In [1]: import numpy as np

In [2]: np.set_printoptions(precision=2, suppress=True, linewidth=140)

In [3]: arr = np.minimum.outer(np.arange(1, 9), np.arange(1, 9)) * 5

In [4]: arr
Out[4]: 
array([[ 5,  5,  5,  5,  5,  5,  5,  5],
       [ 5, 10, 10, 10, 10, 10, 10, 10],
       [ 5, 10, 15, 15, 15, 15, 15, 15],
       [ 5, 10, 15, 20, 20, 20, 20, 20],
       [ 5, 10, 15, 20, 25, 25, 25, 25],
       [ 5, 10, 15, 20, 25, 30, 30, 30],
       [ 5, 10, 15, 20, 25, 30, 35, 35],
       [ 5, 10, 15, 20, 25, 30, 35, 40]])

In [5]: # equal to its transpose

In [6]: vec = np.array([-2, 1, -2, 1, -2, 1, -1, 3])

In [7]: target = arr @ vec

In [8]: target
Out[8]: array([-5,  0,  0, 10, 15, 30, 40, 55])

In [9]: np.linalg.solve(arr, arr[:, 0])
Out[9]: array([1., 0., 0., 0., 0., 0., 0., 0.])

In [10]: rng = np.random.default_rng(81493)

In [11]: z = rng.permutation(8)

In [12]: z
Out[12]: array([2, 6, 7, 4, 1, 3, 0, 5])

In [13]: B = arr[z][:, z]

In [14]: np.trace(B)
Out[14]: np.int64(180)

In [15]: round(np.linalg.det(B), 2), np.round(np.linalg.det(arr[z]), 2)
Out[15]: (np.float64(390625.0), np.float64(-390625.0))

In [16]: np.diag(B)
Out[16]: array([15, 35, 40, 25, 10, 20,  5, 30])

In [17]: A = np.array([[0, 1, 0, 0], [1, 0, 0, 0], [0, 0, 1, 0], [0, 0, 0, 1]])

In [18]: A
Out[18]: 
array([[0, 1, 0, 0],
       [1, 0, 0, 0],
       [0, 0, 1, 0],
       [0, 0, 0, 1]])

In [19]: # equal to its transpose

In [20]: w, V = np.linalg.eigvalsh(A)
Traceback (most recent call last):
  Cell In[20], line 1
    w, V = np.linalg.eigvalsh(A)
ValueError: too many values to unpack (expected 2)


In [21]: w, V = np.linalg.eigh(A)

In [22]: w
Out[22]: array([-1.,  1.,  1.,  1.])

In [23]: np.round(V.T @ V, 2) + 0
Out[23]: 
array([[1., 0., 0., 0.],
       [0., 1., 0., 0.],
       [0., 0., 1., 0.],
       [0., 0., 0., 1.]])

In [24]: np.linalg.eigvalsh(A @ A)
Out[24]: array([1., 1., 1., 1.])

In [25]: (w > 1e-8).sum(), (w < -1e-8).sum()
Out[25]: (np.int64(3), np.int64(1))

In [26]: np.round(np.linalg.det(A), 2)
Out[26]: np.float64(-1.0)

In [27]: A @ A
Out[27]: 
array([[1, 0, 0, 0],
       [0, 1, 0, 0],
       [0, 0, 1, 0],
       [0, 0, 0, 1]])

In [28]: (A - A.T) / 2
Out[28]: 
array([[0., 0., 0., 0.],
       [0., 0., 0., 0.],
       [0., 0., 0., 0.],
       [0., 0., 0., 0.]])

In [29]: np.round(np.abs(np.linalg.eigvals(A)).max(), 2)
Out[29]: np.float64(1.0)

In [30]: np.sort(np.abs(np.linalg.eigvals(A)))
Out[30]: array([1., 1., 1., 1.])

In [31]: (A + A.T) / 2
Out[31]: 
array([[0., 1., 0., 0.],
       [1., 0., 0., 0.],
       [0., 0., 1., 0.],
       [0., 0., 0., 1.]])

In [32]: cov = A.T @ A

In [33]: np.allclose(cov, cov.T)
Out[33]: True

In [34]: np.linalg.eigvalsh(cov)[::-1]
Out[34]: array([1., 1., 1., 1.])

In [35]: cov
Out[35]: 
array([[1, 0, 0, 0],
       [0, 1, 0, 0],
       [0, 0, 1, 0],
       [0, 0, 0, 1]])

In [36]: np.diag(cov)
Out[36]: array([1, 1, 1, 1])

In [37]: np.linalg.matrix_rank(cov)
Out[37]: np.int64(4)

In [38]: A.reshape(-1, 2)
Out[38]: 
array([[0, 1],
       [0, 0],
       [1, 0],
       [0, 0],
       [0, 0],
       [1, 0],
       [0, 0],
       [0, 1]])

In [39]: A.reshape(2, -1)
Out[39]: 
array([[0, 1, 0, 0, 1, 0, 0, 0],
       [0, 0, 1, 0, 0, 0, 0, 1]])

In [40]: A.ravel(order="F")
Out[40]: array([0, 1, 0, 0, 1, 0, 0, 0, 0, 0, 1, 0, 0, 0, 0, 1])

In [41]: A.reshape(4, 5)
Traceback (most recent call last):
  Cell In[41], line 1
    A.reshape(4, 5)
ValueError: cannot reshape array of size 16 into shape (4,5)


In [42]: T = A.reshape(4, 2, -1)

In [43]: T.transpose(1, 0, 2)
Out[43]: 
array([[[0, 1],
        [1, 0],
        [0, 0],
        [0, 0]],

       [[0, 0],
        [0, 0],
        [1, 0],
        [0, 1]]])

In [44]: T.sum(axis=1)
Out[44]: 
array([[0, 1],
       [1, 0],
       [1, 0],
       [0, 1]])

In [45]: T[:, 0]
Out[45]: 
array([[0, 1],
       [1, 0],
       [0, 0],
       [0, 0]])

In [46]: E = np.array([[1, 0, 0, 0, 0, 0],
    ...:     [3, 1, 0, 0, 0, 0],
    ...:     [3, 4, 1, 0, 0, 0],
    ...:     [3, -3, 0, 1, 0, 0],
    ...:     [-2, 0, 4, -5, 1, 0],
    ...:     [-5, 1, -5, 5, -3, 1]])

In [47]: # triangular

In [48]: E @ E
Out[48]: 
array([[  1,   0,   0,   0,   0,   0],
       [  6,   1,   0,   0,   0,   0],
       [ 18,   8,   1,   0,   0,   0],
       [ -3,  -6,   0,   1,   0,   0],
       [ -7,  31,   8, -10,   1,   0],
       [ -1, -33, -22,  25,  -6,   1]])

In [49]: [int(np.linalg.matrix_rank(np.linalg.matrix_power(E, p))) for p in range(1, 7)]
Out[49]: [6, 6, 6, 6, 6, 6]

In [50]: np.linalg.matrix_rank(E - E[0, 0] * np.eye(6))
Out[50]: np.int64(4)

In [51]: feats = np.load("w.npy")

In [52]: feats
Out[52]: 
array([[ 0.88, -0.14,  0.35, -0.52, -0.34, -0.12],
       [-0.14, -0.93,  1.55, -0.16, -0.19,  0.72],
       [ 0.35,  1.55,  0.6 , -0.5 ,  0.39,  0.62],
       [-0.52, -0.16, -0.5 , -0.24, -1.04,  0.37],
       [-0.34, -0.19,  0.39, -1.04,  0.51, -1.42],
       [-0.12,  0.72,  0.62,  0.37, -1.42, -0.81]])

In [53]: # symmetric

In [54]: r0 = np.array([5, 5, 3, 2, 2, 0])

In [55]: B = feats + np.outer(r0, np.eye(6)[2])

In [56]: np.round(np.linalg.det(B) / np.linalg.det(feats), 2), round(1 + np.linalg.solve(feats, r0)[2], 2)
Out[56]: (np.float64(2.59), np.float64(2.59))

In [57]: B = np.linalg.inv(feats)

In [58]: (np.abs(B) > 1e-9).astype(int)
Out[58]: 
array([[1, 1, 1, 1, 1, 1],
       [1, 1, 1, 1, 1, 1],
       [1, 1, 1, 1, 1, 1],
       [1, 1, 1, 1, 1, 1],
       [1, 1, 1, 1, 1, 1],
       [1, 1, 1, 1, 1, 1]])

In [59]: round(np.linalg.cond(feats), 2)
Out[59]: np.float64(2.01)

In [60]: m1 = np.load("out5.npy")

In [61]: m1
Out[61]: 
array([[ 1.,  0., -2.,  1.],
       [ 2.,  0., -4.,  2.],
       [ 1.,  4., -8.,  3.],
       [ 2.,  2., -4.,  0.]])

In [62]: # rows and columns are dependent

In [63]: Uu, sigma, Vt = np.linalg.svd(m1)

In [64]: V = Vt[:(sigma > 1e-8).sum()]

In [65]: vec = m1[1] + 2 * m1[3] + rng.integers(2) * np.eye(4)[3]

In [66]: vec
Out[66]: array([  6.,   4., -12.,   2.])

In [67]: np.diag(V.T @ V)
Out[67]: array([0.75, 0.75, 0.75, 0.75])

In [68]: np.allclose(V.T @ V @ vec, vec)
Out[68]: True

In [69]: X = np.loadtxt("test14.csv", delimiter=",")

In [70]: X
Out[70]: 
array([[ 0.5,  0.2,  2.6,  0.7, -0.5],
       [-1.1, -1.1,  0.3, -1.3,  0.6],
       [ 0.6, -0.4,  0. ,  0.2, -1.2],
       [ 0.6, -0.2, -0.2, -1.1, -1.1],
       [ 0.1,  0.6,  0.2,  0.6, -0.5],
       [ 0.1,  1.3,  0.7, -1.5, -2.2],
       [ 0.2, -0.4, -1.1, -0.3,  0.8],
       [-0.5,  0.7, -0.6, -0.7,  1.9],
       [-1.1, -0.6,  1.2, -0.1, -2.6],
       [ 0.7, -2.3,  0.6,  1.6,  0.2],
       [ 2.1,  1.2,  2.1, -0.9, -2.7],
       [-0.4, -0.7,  0.6,  0.8, -1. ],
       [ 0.2,  0.3,  0.3, -0.7, -0.1],
       [ 0.6, -0.8, -0.2, -0.6, -0.2],
       [-0.1,  0.2,  1.1, -0.6,  0. ],
       [ 0. , -0.1,  0.7, -0.2,  0.3],
       [-0.3, -0.7, -2.4,  0.4, -1. ],
       [ 1.1,  0.3, -2.1,  2.9, -1.1],
       [-1.4,  0.2, -0.3,  1. , -0.2],
       [-1.1, -0.8, -0.9,  0.9, -0.2],
       [-0.9, -1.3, -0.3,  1.9, -1.3],
       [-0.2, -0.8, -0.2,  1.3, -1.2],
       [ 0.2, -1.3, -0.5, -0.6,  0.1],
       [-1.1,  1. ,  1.3, -0.5, -1. ],
       [-0.6, -1.3,  0.7,  0.3,  0.5],
       [-0.9,  0.3,  1.2,  0.3,  0.4],
       [-0.2,  0.9, -0.6,  1.7,  2.4],
       [ 0.6,  0.7,  0. , -1.1, -0.4],
       [ 1.4,  0.3,  0.3,  1.1,  1.2],
       [-0.7,  0.6,  0.3, -0.2, -1.3],
       [-1.2,  0.3,  0.2,  2. ,  0.8],
       [-0.6, -1. , -0.3,  0.9, -0.1],
       [-0.2, -1. , -0.4, -0.7,  0.5],
       [ 0.2, -0.3, -1.9,  1.3,  0.2],
       [ 0.9,  0.7,  1.5,  0. , -1.5],
       [-1.2,  1.1,  0.5,  0.6, -0.7],
       [ 0.7,  1. , -0.2,  2.1, -0.7],
       [-2.1,  0.6,  0.6, -2.1,  1.2],
       [-1.3, -0.1, -0.5,  0.9, -0.5],
       [ 0.1,  1.2,  0.5, -0.2, -0.3],
       [ 0.5, -1.3, -1.4, -0.6, -0.6],
       [ 0. , -0.3,  0.7,  0.1, -0.3]])

In [71]: z = X[:, 2] > np.median(X[:, 2])

In [72]: r0 = X[z].mean(axis=0) - X[~z].mean(axis=0)

In [73]: z.astype(int)
Out[73]: array([1, 1, 0, 0, 0, 1, 0, 0, 1, 1, 1, 1, 1, 0, 1, 1, 0, 0, 0, 0, 0, 0, 0, 1, 1, 1, 0, 0, 1, 1, 0, 0, 0, 0, 1, 1, 0, 1, 0, 1, 0, 1])

In [74]: np.argsort(-np.abs(r0).round(6), kind="stable")
Out[74]: array([2, 3, 1, 4, 0])

In [75]: Xs = X - X.mean(axis=0)

In [76]: V = np.linalg.svd(Xs)[2][:2]

In [77]: B = Xs - Xs @ V.T @ V

In [78]: np.round(np.cov(Xs @ V.T, rowvar=False), 2) + 0
Out[78]: 
array([[1.65, 0.  ],
       [0.  , 1.17]])

In [79]: (Xs @ V.T).std(axis=0)
Out[79]: array([1.27, 1.07])

In [80]: np.diag(V.T @ V)
Out[80]: array([0.16, 0.09, 0.38, 0.66, 0.71])

In [81]: np.round(np.linalg.norm(B) / np.linalg.norm(Xs), 2)
Out[81]: np.float64(0.64)

In [82]: np.linalg.norm(B, axis=1).round(6).argmax()
Out[82]: np.int64(9)

In [83]: B.std(axis=0)
Out[83]: array([0.72, 0.76, 0.63, 0.51, 0.44])

In [84]: Xs = X - X.mean(axis=0)

In [85]: Uu, sigma, Vt = np.linalg.svd(Xs, full_matrices=False)

In [86]: np.abs(Vt[0]).argmax()
Out[86]: np.int64(2)

In [87]: np.linalg.matrix_rank(Xs)
Out[87]: np.int64(5)

In [88]: round((sigma ** 2).sum() ** 2 / (sigma ** 4).sum(), 2)
Out[88]: np.float64(4.26)

In [89]: (np.sign(Uu[:, 0]) == np.sign(Uu[0, 0])).astype(int)
Out[89]: array([1, 1, 1, 1, 1, 1, 0, 0, 1, 0, 1, 1, 1, 1, 1, 1, 0, 0, 0, 0, 0, 0, 0, 1, 0, 1, 0, 1, 0, 1, 0, 0, 0, 0, 1, 1, 0, 1, 0, 1, 0, 1])

In [90]: np.abs(Vt[-1])
Out[90]: array([0.42, 0.66, 0.54, 0.09, 0.29])
